% ipython --no-banner

In [1]: import numpy as np

In [2]: from numpy import linalg as LA

In [3]: np.set_printoptions(suppress=True, linewidth=120)

In [4]: J = np.load("arr.npy")

In [5]: J.round(1) + 0
Out[5]: 
array([[-1.9, -0.4, -1. , -0.9, -1.1, -0.9, -4.2],
       [ 1.2, -0.3,  2.1,  0.5, -1.9,  1.8,  3.5],
       [ 1.8,  0.7, -0.1,  1. ,  2.9,  0.1,  3.5],
       [ 1.5,  0.8, -0.9,  0.8,  3.8, -0.6,  2.4],
       [ 1.6,  0. ,  1.7,  0.8, -0.5,  1.5,  4. ],
       [-1.2,  0.2, -2.1, -0.5,  1.8, -1.8, -3.5],
       [-0.2, -0.8,  2.2, -0.2, -4. ,  1.7,  0.7],
       [-1.3, -0.9,  1.2, -0.8, -4. ,  0.8, -2. ],
       [-1.1,  0.3, -2.2, -0.5,  2.1, -1.8, -3.3],
       [-0.8, -0.9,  1.8, -0.5, -4.2,  1.4, -0.5],
       [-1.7, -0.8,  0.4, -0.9, -3.3,  0.2, -3.1],
       [-0.6, -0.8,  2. , -0.4, -4.2,  1.5,  0. ],
       [-0.6, -0.8,  1.9, -0.4, -4.2,  1.5, -0.1],
       [ 0.1, -0.7,  2.3, -0.1, -3.8,  1.8,  1.4],
       [ 1.9,  0.5,  0.5,  1. ,  2. ,  0.6,  4. ],
       [-1.5,  0. , -1.8, -0.7,  0.9, -1.6, -3.9],
       [ 1.4,  0.8, -1. ,  0.8,  3.9, -0.7,  2.2],
       [ 1.1,  0.9, -1.5,  0.6,  4.2, -1.1,  1.3],
       [-1.3, -0.9,  1.2, -0.7, -4.1,  0.9, -1.8],
       [ 1.9,  0.6,  0.3,  1. ,  2.4,  0.3,  3.8]])

In [6]: # rows and columns are dependent

In [7]: cen = J - J.mean(axis=0)

In [8]: vecs = LA.svd(cen)[2][:2]

In [9]: Y = cen - cen @ vecs.T @ vecs

In [10]: np.round((cen @ vecs.T).std(axis=0), 1)
Out[10]: array([3.8, 3.1])

In [11]: np.round(Y.std(axis=0), 1) + 0
Out[11]: array([0., 0., 0., 0., 0., 0., 0.])

In [12]: LA.norm(Y, axis=1).round(6).argmax()
Out[12]: np.int64(0)

In [13]: np.round(np.cov(cen @ vecs.T, rowvar=False), 1) + 0
Out[13]: 
array([[15.3,  0. ],
       [ 0. , 10.4]])

In [14]: rng = np.random.default_rng(711)

In [15]: W0 = rng.normal(size=(25, 5)) + 10 * np.array([2, -2, 0, -1, -1])

In [16]: W0.round(1) + 0
Out[16]: 
array([[ 19.7, -20.7,   0.6, -10.3,  -9.2],
       [ 20.4, -20.9,   0.7,  -9.5, -11.2],
       [ 20.3, -18.8,   0.4, -10.5,  -9.4],
       [ 19.4, -20. ,   1.8,  -8.4, -11. ],
       [ 20.3, -18.6,  -1.6,  -8.4, -11.1],
       [ 20.7, -20.8,   0.9,  -9.3,  -9.6],
       [ 21.4, -21.2,   0.1, -10.4,  -9.8],
       [ 19.5, -20. ,   0.7, -11.1,  -8.6],
       [ 20.4, -19.5,  -0.2,  -9.8, -10.8],
       [ 20.4, -19.2,   0.3,  -9.5,  -7.4],
       [ 20.2, -19.7,   0.5,  -9.1,  -9.2],
       [ 19.9, -18.7,   0. , -10.2, -10.6],
       [ 21.2, -20.3,  -1.8,  -9.6, -10. ],
       [ 21. , -20.1,  -0.6, -11.2,  -9.8],
       [ 19.5, -20.5,   0.6, -12.3, -11.2],
       [ 21.8, -20.7,  -1. ,  -9. , -10.2],
       [ 18.5, -21. ,   1.6, -10.5,  -9. ],
       [ 19.7, -18.9,  -0.6, -10.5, -11. ],
       [ 18.4, -19.3,  -0.4, -11.6, -12.4],
       [ 18.6, -21.2,  -0.9, -11.1,  -9.4],
       [ 19. , -19.5,  -1.2,  -9.6,  -7. ],
       [ 19. , -18.9,  -1.1,  -9.7, -10.9],
       [ 18.8, -18.2,  -0.6, -10.8, -10. ],
       [ 19.1, -19.7,  -0.3, -11.7, -10.8],
       [ 18.3, -20.8,  -1.5, -10.8, -10.6]])

In [17]: cen = W0 - W0.mean(axis=0)

In [18]: vecs = LA.svd(cen)[2][:1]

In [19]: Y = cen - cen @ vecs.T @ vecs

In [20]: np.round(np.cov(cen @ vecs.T, rowvar=False), 1)
Out[20]: np.float64(1.7)

In [21]: round(LA.norm(Y) / LA.norm(cen), 1)
Out[21]: np.float64(0.8)

In [22]: np.round(np.diag(vecs.T @ vecs), 1) + 0
Out[22]: array([0.2, 0. , 0. , 0.2, 0.6])

In [23]: t3 = np.stack([W0, -3 * W0, W0[::-1]])

In [24]: LA.matrix_rank(t3.reshape(3, -1))
Out[24]: np.int64(2)

In [25]: LA.matrix_rank(t3)
Out[25]: array([5, 5, 5])

In [26]: t3.shape
Out[26]: (3, 25, 5)

In [27]: np.round(LA.norm(t3, axis=(1, 2)), 1)
Out[27]: array([157.9, 473.7, 157.9])

In [28]: (t3 @ W0.T).shape
Out[28]: (3, 25, 25)
